$ python3 -q
>>> import numpy as np
>>> np.set_printoptions(precision=2, suppress=True, linewidth=100)
>>> rd = lambda a: np.round(a, 2) + 0
>>> feats = np.array([[-0.44, -0.42, 6.62, -5.86, 6.32],
...     [-2.66, 0.85, -0.4, 6.67, 6.28],
...     [-4.69, -2.46, 3.06, 2.04, -4.42],
...     [2.03, -2.32, -8.37, -0.39, -4.02],
...     [-1.87, 3.76, -5.61, -1.72, 0.53],
...     [5.95, 2.52, 12.51, 5.47, -10.68]])
>>> feats
array([[ -0.44,  -0.42,   6.62,  -5.86,   6.32],
       [ -2.66,   0.85,  -0.4 ,   6.67,   6.28],
       [ -4.69,  -2.46,   3.06,   2.04,  -4.42],
       [  2.03,  -2.32,  -8.37,  -0.39,  -4.02],
       [ -1.87,   3.76,  -5.61,  -1.72,   0.53],
       [  5.95,   2.52,  12.51,   5.47, -10.68]])
>>> x = np.array([1, 3, 1, -3, -2])
>>> rhs = feats @ x
>>> try:
...     np.linalg.solve(feats, rhs)
... except np.linalg.LinAlgError as e:
...     print(e)
... 
Last 2 dimensions of the array must be square
>>> rd(np.linalg.pinv(feats) @ feats)
array([[1., 0., 0., 0., 0.],
       [0., 1., 0., 0., 0.],
       [0., 0., 1., 0., 0.],
       [0., 0., 0., 1., 0.],
       [0., 0., 0., 0., 1.]])
>>> rd(rhs)
array([  9.86, -33.08,  -6.29,  -4.09,   7.9 ,  30.97])
>>> rng = np.random.default_rng(48)
>>> rhs = rhs + 0.3 * rng.normal(size=6)
>>> rd(rhs)
array([  9.77, -32.68,  -6.23,  -3.67,   7.95,  30.66])
>>> c, *_ = np.linalg.lstsq(feats, rhs)
>>> rd(c)
array([ 1.  ,  2.96,  0.97, -2.97, -1.98])
>>> c.round()
array([ 1.,  3.,  1., -3., -2.])
>>> rd(np.linalg.norm(rhs - feats @ c))
np.float64(0.31)
>>> rd(feats.T @ (rhs - feats @ c))
array([0., 0., 0., 0., 0.])
>>> mat = np.load("layer18.npy")
>>> rd(mat)
array([[ 38.17, -32.1 , -22.31, -15.44],
       [ 34.88, -28.82, -20.23, -14.02],
       [ 12.91,  -8.37,  -6.71,  -5.09],
       [ 11.89,  -7.52,  -6.1 ,  -4.7 ],
       [ 10.75,  -6.59,  -5.43,  -4.28],
       [  2.14,  -0.75,  -0.79,  -1.11],
       [  1.43,  -0.45,  -0.48,  -0.81],
       [ -0.52,   0.13,   0.11,   0.45],
       [ -1.49,   0.63,   0.23,   1.77],
       [ -2.64,   1.97,   0.49,   3.77],
       [ -3.08,   2.59,   0.64,   4.51],
       [ -3.28,   2.89,   0.71,   4.84],
       [ -8.75,  11.72,   3.4 ,  12.69],
       [-11.02,  15.44,   4.68,  15.57],
       [-11.62,  16.42,   5.02,  16.3 ],
       [-18.31,  27.29,   8.98,  24.12]])
>>> # looks like rank 3
>>> left, sigma, Vt = np.linalg.svd(mat)
>>> V = Vt[:(sigma > 1e-8).sum()]
>>> x = mat[0] + 4 * mat[8] + rng.integers(2) * np.eye(4)[3]
>>> rd(x)
array([ 32.22, -29.59, -21.39,  -7.37])
>>> np.allclose(V.T @ V @ x, x)
False
>>> cen = mat - mat.mean(axis=0)
>>> V = np.linalg.svd(cen)[2][:3]
>>> other = cen - cen @ V.T @ V
>>> rd((cen @ V.T).std(axis=0))
array([24.55,  3.55,  1.15])
>>> rd(np.cov(cen @ V.T, rowvar=False))
array([[643.05,   0.  ,   0.  ],
       [  0.  ,  13.47,   0.  ],
       [  0.  ,   0.  ,   1.42]])
>>> rd(np.diag(V.T @ V))
array([0.87, 0.91, 0.3 , 0.91])
>>> d = np.linalg.norm(mat[:, None] - mat[None], axis=-1)
>>> rd(d[:5, :5])
array([[ 0.  ,  5.28, 39.39, 40.89, 42.57],
       [ 5.28,  0.  , 34.11, 35.62, 37.29],
       [39.39, 34.11,  0.  ,  1.51,  3.19],
       [40.89, 35.62,  1.51,  0.  ,  1.68],
       [42.57, 37.29,  3.19,  1.68,  0.  ]])
>>> d[13].round(6).argsort(kind="stable")[:4]
array([13, 14, 12, 15])
>>> d.shape
(16, 16)
>>> np.flatnonzero(d[13] < d.mean() / 2)
array([12, 13, 14])
>>> np.linalg.matrix_rank(d ** 2)
np.int64(5)
>>> d.mean(axis=1).argmax()
np.int64(0)
>>> K = np.loadtxt("out8.csv", delimiter=",")
>>> K
array([[ 3., -1.],
       [-1., -3.]])
>>> # symmetric
>>> cen = mat - mat.mean(axis=0)
>>> left, sigma, Vt = np.linalg.svd(cen, full_matrices=False)
>>> rd(sigma ** 2 / (sigma ** 2).sum())
array([0.98, 0.02, 0.  , 0.  ])
>>> rd(sigma)
array([98.21, 14.22,  4.61,  0.  ])
>>> (np.sign(left[:, 0]) == np.sign(left[0, 0])).astype(int)
array([1, 1, 1, 1, 1, 1, 0, 0, 0, 0, 0, 0, 0, 0, 0, 0])
>>> np.searchsorted(np.cumsum(sigma ** 2) / (sigma ** 2).sum(), 0.9) + 1
np.int64(1)
>>> rd(Vt[0] * np.sign(Vt[0, np.abs(Vt[0]).argmax()]))
array([ 0.61, -0.6 , -0.33, -0.41])
>>> np.linalg.matrix_rank(cen)
np.int64(3)
>>> rd((sigma ** 2).sum() ** 2 / (sigma ** 4).sum())
np.float64(1.05)
>>> ev, V = np.linalg.eigh(K)
>>> rd(np.abs(V[:, -1]))
array([0.99, 0.16])
>>> ev.sum(), np.trace(K)
(np.float64(0.0), np.float64(0.0))
>>> np.abs(V[:, -1]).round(6).argmax()
np.int64(0)
>>> np.unique(ev.round(6) + 0, return_counts=True)[1]
array([1, 1])
>>> rd(ev)
array([-3.16,  3.16])
>>> rd(np.linalg.eigvalsh(K + -1 * np.eye(2)))
array([-4.16,  2.16])
>>> K.sum(axis=0)
array([ 2., -4.])
>>> rd(np.linalg.svd(K, compute_uv=False))
array([3.16, 3.16])
>>> np.abs(K).max()
np.float64(3.0)
>>> np.linalg.matrix_rank(K)
np.int64(2)
>>> np.count_nonzero(K)
np.int64(4)
>>> K.mean(axis=0)
array([ 1., -2.])
>>> np.unravel_index(np.abs(K).argmax(), K.shape)
(np.int64(0), np.int64(0))
>>> W0 = 4 * np.eye(5) + np.eye(5, k=1)
>>> W0
array([[4., 1., 0., 0., 0.],
       [0., 4., 1., 0., 0.],
       [0., 0., 4., 1., 0.],
       [0., 0., 0., 4., 1.],
       [0., 0., 0., 0., 4.]])
>>> # triangular
>>> r0, v = W0[2], W0[4]
>>> r0 @ v
np.float64(0.0)
>>> pr = (r0 @ v) / (r0 @ r0) * r0
>>> (v - pr) @ r0
np.float64(0.0)
>>> pr
array([0., 0., 0., 0., 0.])
>>> np.outer(r0, v)
array([[ 0.,  0.,  0.,  0.,  0.],
       [ 0.,  0.,  0.,  0.,  0.],
       [ 0.,  0.,  0.,  0., 16.],
       [ 0.,  0.,  0.,  0.,  4.],
       [ 0.,  0.,  0.,  0.,  0.]])
>>> Q = W0.astype(float).copy()
>>> for j in range(5):
...     Q[:, j] -= Q[:, :j] @ (Q[:, :j].T @ Q[:, j])
...     Q[:, j] /= np.linalg.norm(Q[:, j])
... 
>>> Q.T @ W0
array([[4., 1., 0., 0., 0.],
       [0., 4., 1., 0., 0.],
       [0., 0., 4., 1., 0.],
       [0., 0., 0., 4., 1.],
       [0., 0., 0., 0., 4.]])
>>> Q
array([[1., 0., 0., 0., 0.],
       [0., 1., 0., 0., 0.],
       [0., 0., 1., 0., 0.],
       [0., 0., 0., 1., 0.],
       [0., 0., 0., 0., 1.]])
>>> Q.T @ Q
array([[1., 0., 0., 0., 0.],
       [0., 1., 0., 0., 0.],
       [0., 0., 1., 0., 0.],
       [0., 0., 0., 1., 0.],
       [0., 0., 0., 0., 1.]])
>>> np.unravel_index(np.abs(W0).argmax(), W0.shape)
(np.int64(0), np.int64(0))
>>> np.diff(W0, axis=0)
array([[-4.,  3.,  1.,  0.,  0.],
       [ 0., -4.,  3.,  1.,  0.],
       [ 0.,  0., -4.,  3.,  1.],
       [ 0.,  0.,  0., -4.,  3.]])
>>> W0.sum(axis=0)
array([4., 5., 5., 5., 5.])
>>> rd(np.linalg.norm(W0))
np.float64(9.17)
>>> rd(np.linalg.svd(W0, compute_uv=False))
array([4.88, 4.56, 4.08, 3.57, 3.16])
>>> W0.shape
(5, 5)
>>> np.count_nonzero(W0)
np.int64(9)
>>> np.abs(W0).max()
np.float64(4.0)
>>> m1 = np.load("x.npy")
>>> m1
array([[ 1.95, -0.37, -0.52, -0.52],
       [-0.37,  2.06, -0.74,  0.12],
       [-0.52, -0.74,  2.37, -0.05],
       [-0.52,  0.12, -0.05,  2.62]])
>>> (m1 + m1.T) / 2
array([[ 1.95, -0.37, -0.52, -0.52],
       [-0.37,  2.06, -0.74,  0.12],
       [-0.52, -0.74,  2.37, -0.05],
       [-0.52,  0.12, -0.05,  2.62]])
>>> (m1 - m1.T) / 2
array([[0., 0., 0., 0.],
       [0., 0., 0., 0.],
       [0., 0., 0., 0.],
       [0., 0., 0., 0.]])
>>> rd(np.sort(np.abs(np.linalg.eigvals(m1))))
array([1.  , 2.  , 2.99, 3.01])
>>> np.allclose(m1, m1.T)
True
